$ python -q
>>> import numpy as np
>>> from numpy import linalg as LA
>>> np.set_printoptions(suppress=True, linewidth=100)
>>> J = np.diag(np.array([4, 1, 3, 1, 1, 5]))
>>> print(J)
[[4 0 0 0 0 0]
 [0 1 0 0 0 0]
 [0 0 3 0 0 0]
 [0 0 0 1 0 0]
 [0 0 0 0 1 0]
 [0 0 0 0 0 5]]
>>> np.prod(np.diag(J)), np.round(LA.det(J), 3)
(np.int64(60), np.float64(60.0))
>>> J @ J
array([[16,  0,  0,  0,  0,  0],
       [ 0,  1,  0,  0,  0,  0],
       [ 0,  0,  9,  0,  0,  0],
       [ 0,  0,  0,  1,  0,  0],
       [ 0,  0,  0,  0,  1,  0],
       [ 0,  0,  0,  0,  0, 25]])
>>> np.round(np.sort(LA.eigvals(J)), 3)
array([1., 1., 1., 3., 4., 5.])
>>> [int(LA.matrix_rank(LA.matrix_power(J, p))) for p in range(1, 7)]
[6, 6, 6, 6, 6, 6]
>>> u, r1 = J[4], J[0]
>>> u @ r1
np.int64(0)
>>> pr = (u @ r1) / (u @ u) * u
>>> pr
array([0., 0., 0., 0., 0., 0.])
>>> np.outer(u, r1)
array([[0, 0, 0, 0, 0, 0],
       [0, 0, 0, 0, 0, 0],
       [0, 0, 0, 0, 0, 0],
       [0, 0, 0, 0, 0, 0],
       [4, 0, 0, 0, 0, 0],
       [0, 0, 0, 0, 0, 0]])
>>> LA.matrix_rank(np.outer(u, r1))
np.int64(1)
>>> rng = np.random.default_rng(41902)
>>> idx = rng.permutation(6)
>>> idx
array([4, 1, 2, 3, 5, 0])
>>> A2 = J[idx][:, idx]
>>> print(np.round(np.sort(np.abs(LA.eigvals(A2))), 3))
[1. 1. 1. 3. 4. 5.]
>>> round(float(LA.det(A2)), 3), round(LA.det(J[idx]), 3)
(60.0, np.float64(60.0))
>>> np.allclose(A2, J)
False
>>> print(np.diag(A2))
[1 1 3 1 5 4]
>>> np.trace(A2)
np.int64(15)
>>> A2 = J + rng.integers(-2, 3, (6, 3)) @ rng.integers(-2, 3, (3, 6))
>>> A2
array([[-4,  4,  0,  0, -6,  0],
       [-7,  5,  0,  1, -6, -2],
       [ 0,  2,  5, -2, -1, -4],
       [ 0,  2,  2, -1, -1, -4],
       [-3, -2, -4,  5,  0,  6],
       [ 0, -4, -5,  7,  1, 11]])
>>> A2 - J
array([[-8,  4,  0,  0, -6,  0],
       [-7,  4,  0,  1, -6, -2],
       [ 0,  2,  2, -2, -1, -4],
       [ 0,  2,  2, -2, -1, -4],
       [-3, -2, -4,  5, -1,  6],
       [ 0, -4, -5,  7,  1,  6]])
>>> np.abs(A2 - J).sum(axis=1)
array([18, 20, 11, 11, 21, 23])
>>> np.round(LA.svd(A2 - J, compute_uv=False), 3) + 0
array([16.574, 14.696,  2.705,  0.   ,  0.   ,  0.   ])
>>> LA.matrix_rank(A2 - J, tol=1e-8)
np.int64(3)
>>> mat = np.array([[-1, 1, -1, -2, 0, -1, -3, 2, 2, -1, -1],
...     [-1, -3, 0, -2, -1, 3, -2, 2, -1, 0, -1],
...     [-1, 1, 0, -1, 0, 2, 0, -3, -1, 2, -1],
...     [0, -3, -3, 1, 1, -2, 2, -2, 2, 0, 3],
...     [-3, -3, -1, 3, 2, 1, -1, 0, -2, 1, 0]])
>>> mat[-1] = mat[0] + -3 * mat[1]
>>> mat
array([[ -1,   1,  -1,  -2,   0,  -1,  -3,   2,   2,  -1,  -1],
       [ -1,  -3,   0,  -2,  -1,   3,  -2,   2,  -1,   0,  -1],
       [ -1,   1,   0,  -1,   0,   2,   0,  -3,  -1,   2,  -1],
       [  0,  -3,  -3,   1,   1,  -2,   2,  -2,   2,   0,   3],
       [  2,  10,  -1,   4,   3, -10,   3,  -4,   5,  -1,   2]])
>>> Uu, sig, VT = LA.svd(mat)
>>> sig.round(3) + 0
array([17.91 ,  6.819,  5.662,  3.696,  0.   ])
>>> A2 = Uu[:, :4] @ np.diag(sig[:4]) @ VT[:4]
>>> round(np.abs(mat - A2).max(), 3)
np.float64(0.0)
>>> round(float(LA.norm(mat - A2) / LA.norm(mat)), 3)
0.0
>>> x = np.array([1, 0, 1, 1, 0, 0, 0, 0, 2, 0, 2])
>>> np.einsum("ij,j->i", mat, x)
array([-2, -7, -6,  8, 19])
>>> (mat @ x).argmax()
np.int64(4)
>>> print(mat @ x)
[-2 -7 -6  8 19]
>>> (mat * x).sum(axis=1)
array([-2, -7, -6,  8, 19])
>>> Uu, sig, VT = LA.svd(mat)
>>> V = VT[:(sig > 1e-8).sum()]
>>> x = mat[2] + -1 * mat[3] + rng.integers(2) * np.eye(11)[8]
>>> x
array([-1.,  4.,  3., -2., -1.,  4., -2., -1., -3.,  2., -4.])
>>> LA.matrix_rank(np.vstack([mat, x]))
np.int64(4)
>>> np.allclose(mat[:-1].T @ LA.lstsq(mat[:-1].T, mat[-1])[0], mat[-1])
True
>>> LA.lstsq(mat[:-1].T, mat[-1])[2]
np.int32(4)
>>> np.abs(np.diag(LA.qr(mat)[1])) > 1e-9
array([ True,  True,  True,  True, False])
>>> round(float(np.trace(LA.pinv(mat) @ mat)), 3)
4.0
>>> print(np.round(LA.norm(mat[4] - mat[0]), 3))
17.493
>>> np.round(LA.norm(mat, axis=0), 3)
array([ 2.646, 10.954,  3.317,  5.099,  3.317, 10.863,  5.099,  6.083,  5.916,  2.449,  4.   ])
>>> print(round(LA.norm(mat, 1), 3), round(LA.norm(mat, np.inf), 3))
18.0 45.0
>>> np.round(LA.norm(mat, axis=1), 3)
array([ 5.196,  5.831,  4.69 ,  6.708, 16.882])
>>> np.round(LA.norm(mat) ** 2 / LA.norm(mat, 2) ** 2, 3)
np.float64(1.287)
>>> u = np.array([3, 1, 2, -5, 5, 0, -1, -4, -2, 0, 2])
>>> r1 = np.array([-2, -8, -3, 9, -4, 1, -2, 1, -3, 6, -4])
>>> data = u[:, None] + r1[None, :]
>>> data
array([[  1,  -5,   0,  12,  -1,   4,   1,   4,   0,   9,  -1],
       [ -1,  -7,  -2,  10,  -3,   2,  -1,   2,  -2,   7,  -3],
       [  0,  -6,  -1,  11,  -2,   3,   0,   3,  -1,   8,  -2],
       [ -7, -13,  -8,   4,  -9,  -4,  -7,  -4,  -8,   1,  -9],
       [  3,  -3,   2,  14,   1,   6,   3,   6,   2,  11,   1],
       [ -2,  -8,  -3,   9,  -4,   1,  -2,   1,  -3,   6,  -4],
       [ -3,  -9,  -4,   8,  -5,   0,  -3,   0,  -4,   5,  -5],
       [ -6, -12,  -7,   5,  -8,  -3,  -6,  -3,  -7,   2,  -8],
       [ -4, -10,  -5,   7,  -6,  -1,  -4,  -1,  -5,   4,  -6],
       [ -2,  -8,  -3,   9,  -4,   1,  -2,   1,  -3,   6,  -4],
       [  0,  -6,  -1,  11,  -2,   3,   0,   3,  -1,   8,  -2]])
>>> # row 9 repeats row 5
>>> LA.matrix_power(data, 4)
array([[ 129164,  213068,  143148,  -24660,  157132,   87212,  129164,   87212,  143148,   17292,
         157132],
       [  75592,   39904,   69644,  141020,   63696,   93436,   75592,   93436,   69644,  123176,
          63696],
       [ 102378,  126486,  106396,   58180,  110414,   90324,  102378,   90324,  106396,   70234,
         110414],
       [ -85124, -479588, -150868,  638060, -216612,  112108,  -85124,  112108, -150868,  440828,
        -216612],
       [ 182736,  386232,  216652, -190340,  250568,   80988,  182736,   80988,  216652,  -88592,
         250568],
       [  48806,  -46678,   32892,  223860,   16978,   96548,   48806,   96548,   32892,  176118,
          16978],
       [  22020, -133260,   -3860,  306700,  -29740,   99660,   22020,   99660,   -3860,  229060,
         -29740],
       [ -58338, -393006, -114116,  555220, -169894,  108996,  -58338,  108996, -114116,  387886,
        -169894],
       [  -4766, -219842,  -40612,  389540,  -76458,  102772,   -4766,  102772,  -40612,  282002,
         -76458],
       [  48806,  -46678,   32892,  223860,   16978,   96548,   48806,   96548,   32892,  176118,
          16978],
       [ 102378,  126486,  106396,   58180,  110414,   90324,  102378,   90324,  106396,   70234,
         110414]])
>>> round(float(np.abs(LA.eigvals(data)).max()), 3)
31.145
>>> print(np.round(LA.det(data), 3))
0.0
>>> print(np.round(np.sort(np.abs(LA.eigvals(data))), 3) + 0)
[ 0.     0.     0.     0.     0.     0.     0.     0.     0.    31.145 31.145]
>>> np.allclose(data @ data.T, data.T @ data)
False
>>> np.trace(data)
np.int64(-8)
